>>> import numpy as np
>>> import numpy.linalg as la
>>> np.set_printoptions(precision=3, suppress=True, linewidth=140, legacy="1.25")
>>> other = np.array([[1, 1, 2, 1], [2, 0, 1, 1], [0, 2, 2, 2], [2, 3, 3, 1]])
>>> other[-1] = other[0]
>>> arr = other + 0.3 * np.eye(4)
>>> arr
array([[1.3, 1. , 2. , 1. ],
       [2. , 0.3, 1. , 1. ],
       [0. , 2. , 2.3, 2. ],
       [1. , 1. , 2. , 1.3]])
>>> P = np.triu(np.array([[1, 2, 3, 3], [1, 0, 4, 4], [4, 1, 2, 3], [0, 0, 5, 1]]), 1) + np.eye(4)
>>> other = P @ arr @ la.inv(P)
>>> la.matrix_rank(other)
4
>>> np.poly(other)
array([ 1.   , -5.2  , -0.86 , -2.188,  0.866])
>>> round(la.det(other), 3)
0.866
>>> x = np.array([8, 6, 7, 5])
>>> target = arr @ x
>>> b, lr = np.zeros(4), 1 / la.norm(arr, 2) ** 2
>>> for i in range(5):
...     b -= lr * arr.T @ (arr @ b - target)
...     if i % 1 == 0: print(i, round(la.norm(arr @ b - target), 3))
... 
0 6.005
1 5.224
2 4.546
3 3.958
4 3.447
>>> round(float(la.cond(arr)), 3)
36.278
>>> E = np.loadtxt("run3.csv", delimiter=",")
>>> E
array([[ -0.646,  -0.008,   0.646],
       [ -9.133,   3.175,   9.133],
       [ -1.404,   0.276,   1.404],
       [  7.275,  -2.978,  -7.275],
       [ 12.486,  -4.932, -12.486],
       [  1.479,  -0.805,  -1.479],
       [ -2.116,   0.544,   2.116],
       [  4.9  ,  -2.087,  -4.9  ],
       [ 19.762,  -7.661, -19.762],
       [  2.681,  -1.255,  -2.681],
       [  0.488,  -0.433,  -0.488],
       [  6.556,  -2.708,  -6.556],
       [  5.507,  -2.315,  -5.507],
       [ -1.201,   0.2  ,   1.201],
       [-14.16 ,   5.06 ,  14.16 ],
       [  1.562,  -0.836,  -1.562],
       [ 14.22 ,  -5.583, -14.22 ],
       [ -2.13 ,   0.549,   2.13 ],
       [  7.041,  -2.891,  -7.041],
       [  4.495,  -1.936,  -4.495],
       [ -6.445,   2.167,   6.445]])
>>> # null space of dimension 1
>>> d = la.norm(E[:, None] - E[None], axis=-1)
>>> d[18].round(6).argsort(kind="stable")[:4]
array([18,  3, 11, 12])
>>> d.shape
(21, 21)
>>> np.flatnonzero(d[18] < d.mean() / 2)
array([ 3,  7, 11, 12, 18, 19])
>>> K = np.load("case13.npy")
>>> K
array([[-2.,  1.,  1.,  1.],
       [ 1., -2.,  1.,  1.],
       [ 1.,  1., -2.,  1.],
       [ 1.,  1.,  1., -2.]])
>>> ev, vecs = la.eigh(K)
>>> la.eigvalsh(K @ K)
array([1., 9., 9., 9.])
>>> np.round(vecs.T @ K @ vecs, 3) + 0
array([[-3.,  0.,  0.,  0.],
       [ 0., -3.,  0.,  0.],
       [ 0.,  0., -3.,  0.],
       [ 0.,  0.,  0.,  1.]])
>>> ev, vecs = la.eigh(K)
>>> x = np.array([0, 0, -1, -1])
>>> np.abs(K).sum(axis=1).max(), round(np.abs(ev).max(), 3)
(5.0, 3.0)
>>> x @ K @ x / (x @ x), np.round(ev[0], 3), np.round(ev[-1], 3)
(-1.0, -3.0, 1.0)
>>> (np.sign(vecs[:, -1].round(6)) == np.sign(vecs[0, -1].round(6))).astype(int)
array([1, 1, 1, 1])
>>> np.trace(K)
-8.0
>>> (K + K.T) / 2
array([[-2.,  1.,  1.,  1.],
       [ 1., -2.,  1.,  1.],
       [ 1.,  1., -2.,  1.],
       [ 1.,  1.,  1., -2.]])
>>> K @ K
array([[ 7., -2., -2., -2.],
       [-2.,  7., -2., -2.],
       [-2., -2.,  7., -2.],
       [-2., -2., -2.,  7.]])
>>> np.sort(np.abs(la.eigvals(K)))
array([1., 3., 3., 3.])
>>> np.allclose(K @ K.T, K.T @ K)
True
>>> M = np.maximum(np.array([[-2],
...     [-1],
...     [2],
...     [-1],
...     [-2],
...     [2],
...     [2],
...     [-1],
...     [2],
...     [2],
...     [-1],
...     [0],
...     [-1],
...     [-1],
...     [0],
...     [1],
...     [2],
...     [-2]]) @ np.array([[2, 1, -4]]) + np.array([-8, 2, 0]), 0)
>>> M
array([[0, 0, 8],
       [0, 1, 4],
       [0, 4, 0],
       [0, 1, 4],
       [0, 0, 8],
       [0, 4, 0],
       [0, 4, 0],
       [0, 1, 4],
       [0, 4, 0],
       [0, 4, 0],
       [0, 1, 4],
       [0, 2, 0],
       [0, 1, 4],
       [0, 1, 4],
       [0, 2, 0],
       [0, 3, 0],
       [0, 4, 0],
       [0, 0, 8]])
>>> other = np.array([[5, 2, -1], [1, 4, -2], [1, -1, -4]])
>>> np.einsum("ij->j", M)
array([ 0, 37, 48])
>>> la.matrix_rank(np.vstack([M, other.T]))
3
>>> M @ other
array([[  8,  -8, -32],
       [  5,   0, -18],
       [  4,  16,  -8],
       [  5,   0, -18],
       [  8,  -8, -32],
       [  4,  16,  -8],
       [  4,  16,  -8],
       [  5,   0, -18],
       [  4,  16,  -8],
       [  4,  16,  -8],
       [  5,   0, -18],
       [  2,   8,  -4],
       [  5,   0, -18],
       [  5,   0, -18],
       [  2,   8,  -4],
       [  3,  12,  -6],
       [  4,  16,  -8],
       [  8,  -8, -32]])
>>> la.matrix_rank(M @ other)
2
>>> rank = la.matrix_rank(M)
>>> rank
2
>>> N = la.svd(M)[2][rank:].T
>>> la.matrix_rank(M.T @ M), la.matrix_rank(M @ M.T)
(2, 2)
>>> [int(la.matrix_rank(M[:, :j + 1])) for j in range(3)]
[0, 1, 2]
>>> np.allclose(M @ N, 0)
True
>>> M @ N
array([[0.],
       [0.],
       [0.],
       [0.],
       [0.],
       [0.],
       [0.],
       [0.],
       [0.],
       [0.],
       [0.],
       [0.],
       [0.],
       [0.],
       [0.],
       [0.],
       [0.],
       [0.]])
>>> U, s, VT = la.svd(M)
>>> np.argmax(s[:-1] / (s[1:] + 1e-6)) + 1
2
>>> other = U[:, :2] @ np.diag(s[:2]) @ VT[:2]
>>> la.matrix_rank(M, rtol=0.05)
2
>>> other.round(3) + 0
array([[0., 0., 8.],
       [0., 1., 4.],
       [0., 4., 0.],
       [0., 1., 4.],
       [0., 0., 8.],
       [0., 4., 0.],
       [0., 4., 0.],
       [0., 1., 4.],
       [0., 4., 0.],
       [0., 4., 0.],
       [0., 1., 4.],
       [0., 2., 0.],
       [0., 1., 4.],
       [0., 1., 4.],
       [0., 2., 0.],
       [0., 3., 0.],
       [0., 4., 0.],
       [0., 0., 8.]])
>>> np.round(la.norm(M - other, 2), 3), s[2]
(0.0, 0.0)
>>> la.matrix_rank(other)
2
>>> np.round(np.abs(M - other).max(), 3)
0.0
>>> np.round(la.norm(M - other) / la.norm(M), 3)
0.0
>>> data = np.array([[3, -9, 3, -12], [-2, 6, -2, 8], [2, -6, 2, -8], [0, 0, 0, 0]])
>>> la.matrix_rank(data, rtol=0.1)
1
>>> [round(float(x), 3) for x in la.svd(data, compute_uv=False)[:3]]
[21.424, 0.0, 0.0]
>>> np.argsort(-la.norm(data, axis=0).round(6), kind="stable")[:3]
array([3, 1, 0])
>>> t = np.radians(135)
>>> r_ = np.eye(4)
>>> r_[3, 3] = r_[1, 1] = np.cos(t)
>>> r_[3, 1], r_[1, 3] = -np.sin(t), np.sin(t)
>>> r_
array([[ 1.   ,  0.   ,  0.   ,  0.   ],
       [ 0.   , -0.707,  0.   ,  0.707],
       [ 0.   ,  0.   ,  1.   ,  0.   ],
       [ 0.   , -0.707,  0.   , -0.707]])
>>> other = data @ r_.T
>>> other
array([[ 3.   , -2.121,  3.   , 14.849],
       [-2.   ,  1.414, -2.   , -9.899],
       [ 2.   , -1.414,  2.   ,  9.899],
       [ 0.   ,  0.   ,  0.   ,  0.   ]])
>>> np.round(la.det(r_), 3), round(np.trace(r_), 3)
(1.0, 0.586)
>>> np.abs(other - data).max(axis=0)
array([ 0.   ,  6.879,  0.   , 26.849])
>>> np.allclose(data @ data.T, other @ other.T)
True
>>> la.norm(other, axis=1)
array([15.588, 10.392, 10.392,  0.   ])
>>> la.norm(other, axis=0)
array([ 4.123,  2.915,  4.123, 20.408])
>>> round(la.norm(other) ** 2 / la.norm(other, 2) ** 2, 3)
1.0
>>> rng = np.random.default_rng(995861)
>>> other = data + rng.integers(-2, 3, (4, 1)) @ rng.integers(-2, 3, (1, 4))
>>> other
array([[  5,  -7,   2, -14],
       [  2,  10,  -4,   4],
       [  4,  -4,   1, -10],
       [ -4,  -4,   2,   4]])
>>> other - data
array([[ 2,  2, -1, -2],
       [ 4,  4, -2, -4],
       [ 2,  2, -1, -2],
       [-4, -4,  2,  4]])
